>>> import numpy as np
>>> import numpy.linalg as la
>>> np.set_printoptions(suppress=True, linewidth=140)
>>> rnd = lambda a: np.round(a, 1) + 0
>>> A = np.load("a.npy")
>>> rnd(A)
array([[ 0.5, -0.2,  0.8,  0.4],
       [-0.2,  0.9,  0.3,  0.1],
       [ 0.8,  0.3, -0.1, -0.5],
       [ 0.4,  0.1, -0.5,  0.7]])
>>> rnd(la.eigvals(A))
array([ 1., -1.,  1.,  1.])
>>> np.einsum("ij,ji->", A, A)
np.float64(4.0)
>>> evals, V = la.eig(A)
>>> rnd(np.sort(la.eigvals(A @ A)))
array([1.+0.j, 1.+0.j, 1.+0.j, 1.+0.j])
>>> rnd(np.sort(la.eigvals(la.inv(A))))
array([-1.,  1.,  1.,  1.])
>>> rnd(A @ V[:, 0] - evals[0] * V[:, 0])
array([0., 0., 0., 0.])
>>> print(rnd(np.sort(la.eigvals(A.T))))
[-1.  1.  1.  1.]
>>> vec = np.array([2, -2, -2, 1])
>>> target = A @ vec
>>> coef, lr = np.zeros(4), 1 / la.norm(A, 2) ** 2
>>> for i in range(6):
...     coef -= lr * A.T @ (A @ coef - target)
...     if i % 2 == 0: print(i, round(la.norm(A @ coef - target), 1))
... 
0 0.0
2 0.0
4 0.0
>>> rnd(la.cond(A))
np.float64(1.0)
>>> feats = np.load("sample19.npy")
>>> feats
array([[-1.9,  4.7, -1.7],
       [ 0.2, -1.5, -0.2],
       [ 0.2, -0.4,  0.3],
       [-0.1,  0.5,  0. ],
       [ 0.5, -0.3,  0.5],
       [ 1.1, -1.7,  0.9],
       [ 0. ,  0.8,  0.1],
       [ 1.3, -2.9,  0.7],
       [ 1.4, -2.1,  1.2],
       [ 0.6, -2.3,  0.4],
       [-0.9,  3.2, -0.5],
       [ 0.1, -0.4, -0.2],
       [-1. ,  1.8, -0.9],
       [-0.3,  0.2, -0.6],
       [ 0.5, -0.4,  0.7],
       [-0.7,  1.3, -0.8],
       [ 0.2, -0.7,  0.2],
       [-1.7,  3.1, -1.6],
       [ 0.7, -1. ,  0.7],
       [ 1.1, -1.9,  0.8],
       [ 0.1,  0.3,  0.4],
       [-0.1,  0.1,  0. ],
       [ 0.4,  0.5,  0.5],
       [-0.8,  2.6, -0.4]])
>>> Xc = feats - feats.mean(axis=0)
>>> left, sigma, Vt = la.svd(Xc, full_matrices=False)
>>> rnd(sigma ** 2 / (sigma ** 2).sum())
array([1., 0., 0.])
>>> rnd(Vt[0] * np.sign(Vt[0, np.abs(Vt[0]).argmax()]))
array([-0.4,  0.9, -0.3])
>>> rnd(np.abs(Vt[-1]))
array([0.8, 0.2, 0.6])
>>> (np.sign(left[:, 0]) == np.sign(left[0, 0])).astype(int)
array([1, 0, 0, 1, 0, 0, 1, 0, 0, 0, 1, 0, 1, 1, 0, 1, 0, 1, 0, 0, 0, 1, 1, 1])
>>> arr = np.loadtxt("layer13.csv", delimiter=",")
>>> arr
array([[0., 0., 1.],
       [1., 0., 0.],
       [0., 1., 0.]])
>>> rnd(la.matrix_power(arr, 100))
array([[0., 0., 1.],
       [1., 0., 0.],
       [0., 1., 0.]])
>>> print(rnd(np.sort(np.abs(la.eigvals(arr)))[::-1]))
[1. 1. 1.]
>>> p = np.eye(3)[1]
>>> for _ in range(3):
...     p = p @ arr
...     print(p.round(1))
... 
[1. 0. 0.]
[0. 0. 1.]
[0. 1. 0.]
>>> u, v = arr[2], arr[1]
>>> u @ u
np.float64(1.0)
>>> u @ v
np.float64(0.0)
>>> p = (u @ v) / (u @ u) * u
>>> v - p
array([1., 0., 0.])
>>> la.matrix_rank(np.outer(u, v))
np.int64(1)
>>> print(rnd(la.norm(u + v) ** 2 + la.norm(u - v) ** 2))
4.0
>>> p
array([0., 0., 0.])
>>> (v - p) @ u
np.float64(0.0)
>>> rng = np.random.default_rng(852401)
>>> idx = rng.permutation(3)
>>> Y = arr[:, idx] * rng.choice([-1, 1], 3)
>>> Y
array([[-0.,  1., -0.],
       [-0.,  0., -1.],
       [-1.,  0., -0.]])
>>> left, _, Vt = la.svd(arr.T @ Y)
>>> print(idx)
[1 2 0]
>>> print(left @ Vt)
[[ 0.  0. -1.]
 [-1.  0.  0.]
 [ 0.  1.  0.]]
>>> rnd(la.lstsq(arr, Y)[0])
array([[ 0.,  0., -1.],
       [-1.,  0.,  0.],
       [ 0.,  1.,  0.]])
>>> J = np.load("block4.npy")
>>> rnd(J)
array([[-4.9, -1.6,  4.3],
       [ 1.5,  0.5,  0. ],
       [-2.1, -0.7,  2.4],
       [ 1.4,  0.5,  0.1],
       [-1.7, -0.6,  2.1],
       [-2.9, -1. ,  3. ],
       [ 0.9,  0.3,  0.4],
       [-4.9, -1.6,  4.2],
       [-4.2, -1.4,  3.8],
       [ 1.5,  0.5,  0. ],
       [-1.8, -0.6,  2.2],
       [ 4.8,  1.6, -2.2],
       [ 0.8,  0.3,  0.4],
       [-7.3, -2.4,  5.9],
       [ 7.9,  2.6, -4.3],
       [ 4.5,  1.5, -2. ],
       [-2.5, -0.8,  2.6],
       [ 1.5,  0.5,  0. ],
       [ 1.8,  0.6, -0.2],
       [-0.1,  0. ,  1.1],
       [-5.7, -1.9,  4.8],
       [ 2.6,  0.9, -0.7],
       [-0.5, -0.2,  1.4],
       [ 0.9,  0.3,  0.4],
       [-0.4, -0.1,  1.2],
       [-6.9, -2.3,  5.6],
       [ 2.2,  0.7, -0.4]])
>>> D = la.norm(J[:, None] - J[None], axis=-1)
>>> D.mean(axis=1).argmax()
np.int64(14)
>>> rnd(la.norm(J - J.mean(axis=0), axis=1))
array([ 5.5,  2.5,  2. ,  2.4,  1.4,  3. ,  1.8,  5.5,  4.7,  2.5,  1.6,  6.6,  1.7,  8.5, 10.5,  6.2,  2.5,  2.5,  2.9,  0.5,  6.5,  3.9,
        0. ,  1.8,  0.2,  8. ,  3.3])
>>> np.flatnonzero(D[5] < D.mean() / 2)
array([ 0,  2,  4,  5,  7,  8, 10, 16])
>>> D[5].round(6).argsort(kind="stable")[:4]
array([ 5, 16,  2, 10])
>>> Q, _ = la.qr(np.array([[0.0, -0.9], [0.6, 1.0]]))
>>> V, _ = la.qr(np.array([[-2.0, 0.5, -1.0, 0.0],
...     [-1.3, 1.3, 1.3, -0.8],
...     [0.5, 0.6, -0.1, 1.2],
...     [0.5, 0.8, 1.3, -1.4]]))
>>> sigma = 10 * 0.7 ** np.arange(2)
>>> M = Q[:, :2] * sigma @ V[:2]
>>> print(rnd(M))
[[ 3.7  4.1 -3.   3.2]
 [ 8.  -0.9  4.3 -4. ]]
>>> u = np.array([0, -2, 1])
>>> Y = arr + np.outer(u, np.eye(3)[2])
>>> la.matrix_rank(Y - arr)
np.int64(1)
>>> W1 = np.array([[2, 3], [-5, -9], [8, 5], [3, 1]])
>>> coef = np.array([2, -9])
>>> H = np.maximum(M @ W1 + coef, 0)
>>> print(rnd(H))
[[ 0.   0. ]
 [45.7 41.4]]
>>> cent = np.array([[0, -5, 5], [5, -4, 5]])
>>> W1 @ cent
array([[ 15, -22,  25],
       [-45,  61, -70],
       [ 25, -60,  65],
       [  5, -19,  20]])
>>> print(rnd(H @ cent))
[[   0.     0.     0. ]
 [ 206.8 -393.9  435.3]]
>>> (H @ cent).round(6).argmax(axis=1)
array([0, 2])
>>> Y = M / np.sqrt((M ** 2).mean(axis=1, keepdims=True))
>>> print(rnd(la.norm(Y, axis=1)))
[2. 2.]
>>> u, v = M[0], M[1]
>>> u @ u
np.float64(49.0)
>>> rnd(u @ v)
np.float64(0.0)
>>> p = (u @ v) / (u @ u) * u
>>> rnd(p)
array([0., 0., 0., 0.])
>>> la.matrix_rank(np.outer(u, v))
np.int64(1)
>>> rnd(la.norm(u + v) ** 2 + la.norm(u - v) ** 2)
np.float64(298.0)
>>> W0 = np.load("out12.npy")
>>> rnd(W0)
array([[ 1.6,  0.8,  1.6, -1.8],
       [-1.1, -0.1,  2.5,  1.2],
       [-1.6, -1.6,  0.2, -2. ],
       [-1.7,  2.4, -0.3, -0.6]])
>>> vec = np.array([0, 1, 0])
>>> target = feats @ vec
>>> rnd(la.pinv(feats) @ feats)
array([[1., 0., 0.],
       [0., 1., 0.],
       [0., 0., 1.]])
>>> rnd(la.lstsq(feats, target)[0])
array([0., 1., 0.])
>>> target
array([ 4.7, -1.5, -0.4,  0.5, -0.3, -1.7,  0.8, -2.9, -2.1, -2.3,  3.2, -0.4,  1.8,  0.2, -0.4,  1.3, -0.7,  3.1, -1. , -1.9,  0.3,  0.1,
        0.5,  2.6])
>>> target = target + 0.1 * rng.normal(size=24)
>>> rnd(target)
array([ 4.8, -1.3, -0.4,  0.5, -0.2, -1.9,  0.8, -3.1, -2.2, -2.2,  3.3, -0.4,  1.8,  0.1, -0.4,  1.1, -0.7,  3.2, -0.9, -2. ,  0.3,  0.1,
        0.5,  2.7])
>>> coef, *_ = la.lstsq(feats, target)
>>> print(rnd(feats.T @ (target - feats @ coef)))
[0. 0. 0.]
>>> vec = np.array([3, 0, 1, 4])
>>> target = W0 @ vec
>>> rnd(target)
array([ -1.1,   3.9, -12.4,  -8. ])
>>> print(rnd(la.solve(W0, 3 * target)))
[ 9.  0.  3. 12.]
>>> rnd(la.solve(W0, W0[:, 2]))
array([0., 0., 1., 0.])
>>> vec = np.array([0, -1, -3, -1])
>>> rnd((W0 * vec).sum(axis=1))
array([-3.7, -8.7,  3.1, -0.8])
>>> rnd(W0 @ np.ones(4))
array([ 2.1,  2.5, -5. , -0.3])
>>> rnd(W0 @ vec)
array([-3.7, -8.7,  3.1, -0.8])
>>> vec = np.array([-3, -1, 0, 0])
>>> target = W0 @ vec
>>> coef, lr = np.zeros(4), 1 / la.norm(W0, 2) ** 2
>>> for i in range(3):
...     coef -= lr * W0.T @ (W0 @ coef - target)
...     if i % 1 == 0: print(i, round(la.norm(W0 @ coef - target), 1))
... 
0 0.0
1 0.0
2 0.0
>>> print(rnd(la.cond(W0)))
1.0
>>> rnd(coef)
array([-3., -1.,  0.,  0.])
>>> Q = W0.astype(float).copy()
>>> for j in range(4):
...     Q[:, j] -= Q[:, :j] @ (Q[:, :j].T @ Q[:, j])
...     Q[:, j] /= la.norm(Q[:, j])
... 
>>> rnd(Q.T @ Q)
array([[1., 0., 0., 0.],
       [0., 1., 0., 0.],
       [0., 0., 1., 0.],
       [0., 0., 0., 1.]])
>>> rnd(Q)
array([[ 0.5,  0.3,  0.5, -0.6],
       [-0.4,  0. ,  0.8,  0.4],
       [-0.5, -0.5,  0.1, -0.7],
       [-0.6,  0.8, -0.1, -0.2]])
>>> cent = np.array([[-1.9, 0.8, -1.0]])
>>> F = np.array([[5],
...     [2],
...     [5],
...     [2],
...     [-4],
...     [3],
...     [3],
...     [-1],
...     [-3],
...     [-5],
...     [-1],
...     [1],
...     [-2],
...     [-4],
...     [3],
...     [2],
...     [4],
...     [3],
...     [-2],
...     [1],
...     [2],
...     [-2],
...     [-2],
...     [-4],
...     [-4],
...     [-4],
...     [-4]]) @ cent + 0.1 * rng.normal(size=(27, 3))
>>> rnd(F)
array([[-9.5,  4. , -5.1],
       [-3.8,  1.6, -2. ],
       [-9.5,  4. , -5. ],
       [-3.8,  1.7, -1.9],
       [ 7.6, -3.4,  4. ],
       [-5.7,  2.4, -3.1],
       [-5.7,  2.5, -3. ],
       [ 2. , -0.8,  1. ],
       [ 5.7, -2.3,  3.1],
       [ 9.3, -4.1,  5. ],
       [ 1.9, -0.7,  0.9],
       [-1.7,  0.7, -1. ],
       [ 3.9, -1.7,  2.1],
       [ 7.6, -3.1,  4.2],
       [-5.8,  2.4, -2.9],
       [-3.7,  1.5, -2.1],
       [-7.5,  3.3, -4. ],
       [-5.6,  2.4, -3. ],
       [ 3.9, -1.7,  2.1],
       [-1.8,  1. , -1. ],
       [-3.7,  1.6, -1.9],
       [ 3.9, -1.6,  2.1],
       [ 3.8, -1.6,  2. ],
       [ 7.5, -3.1,  4. ],
       [ 7.7, -3.1,  4. ],
       [ 7.4, -3.4,  3.9],
       [ 7.6, -3.1,  4.1]])
>>> proj = F @ la.solve(F.T @ F, F.T)
>>> print(rnd(proj @ F[:, 2]))
[-5.1 -2.  -5.  -1.9  4.  -3.1 -3.   1.   3.1  5.   0.9 -1.   2.1  4.2 -2.9 -2.1 -4.  -3.   2.1 -1.  -1.9  2.1  2.   4.   4.   3.9  4.1]
>>> rnd(np.diag(proj))
array([0.1, 0. , 0.1, 0.1, 0.2, 0. , 0.1, 0.1, 0.1, 0.2, 0.2, 0.1, 0.1, 0.3, 0.2, 0.2, 0.1, 0.1, 0. , 0.2, 0. , 0. , 0.1, 0.1, 0.2, 0.2,
       0.1])
>>> rnd(la.eigvalsh(proj))
array([0., 0., 0., 0., 0., 0., 0., 0., 0., 0., 0., 0., 0., 0., 0., 0., 0., 0., 0., 0., 0., 0., 0., 0., 1., 1., 1.])
>>> rnd(np.trace(proj))
np.float64(3.0)
